$ ipython --no-banner

In [1]: import numpy as np

In [2]: from numpy import linalg as LA

In [3]: np.set_printoptions(suppress=True, linewidth=160)

In [4]: def rnd(a):
   ...:     return np.round(a, 3) + 0
   ...: 

In [5]: out = np.array([[-2, -2, 1, 1, -1, -1],
   ...:     [3, -1, 0, 3, -2, 3],
   ...:     [-2, -2, 0, 0, 0, -3],
   ...:     [3, -2, 0, -3, 2, -1],
   ...:     [-2, 1, 0, -2, -2, -2],
   ...:     [1, -3, 0, 3, -3, 2]])

In [6]: K = np.triu(out)

In [7]: print(K)
[[-2 -2  1  1 -1 -1]
 [ 0 -1  0  3 -2  3]
 [ 0  0  0  0  0 -3]
 [ 0  0  0 -3  2 -1]
 [ 0  0  0  0 -2 -2]
 [ 0  0  0  0  0  2]]

In [8]: # rows and columns are dependent

In [9]: U, sig, VT = LA.svd(K, full_matrices=False)

In [10]: print(rnd(np.sqrt((sig ** 2).sum())), rnd(LA.norm(K)))
8.367 8.367

In [11]: print(rnd(U.T @ K @ VT.T))
[[6.348 0.    0.    0.    0.    0.   ]
 [0.    4.592 0.    0.    0.    0.   ]
 [0.    0.    2.58  0.    0.    0.   ]
 [0.    0.    0.    1.311 0.    0.   ]
 [0.    0.    0.    0.    0.491 0.   ]
 [0.    0.    0.    0.    0.    0.   ]]

In [12]: print(rnd(VT @ VT.T))
[[1. 0. 0. 0. 0. 0.]
 [0. 1. 0. 0. 0. 0.]
 [0. 0. 1. 0. 0. 0.]
 [0. 0. 0. 1. 0. 0.]
 [0. 0. 0. 0. 1. 0.]
 [0. 0. 0. 0. 0. 1.]]

In [13]: print(rnd(np.cumsum(sig ** 2) / np.sum(sig ** 2)))
[0.576 0.877 0.972 0.997 1.    1.   ]

In [14]: print(np.allclose(U * sig @ VT, K))
True

In [15]: U, sig, VT = LA.svd(K)

In [16]: print(np.argmax(sig[:-1] / (sig[1:] + 1e-6)) + 1)
5

In [17]: out = U[:, :5] @ np.diag(sig[:5]) @ VT[:5]

In [18]: print(rnd(LA.norm(K - out, 2)), rnd(sig[5]))
0.0 0.0

In [19]: print(LA.matrix_rank(out))
5

In [20]: print(LA.matrix_rank(K, rtol=0.05))
5
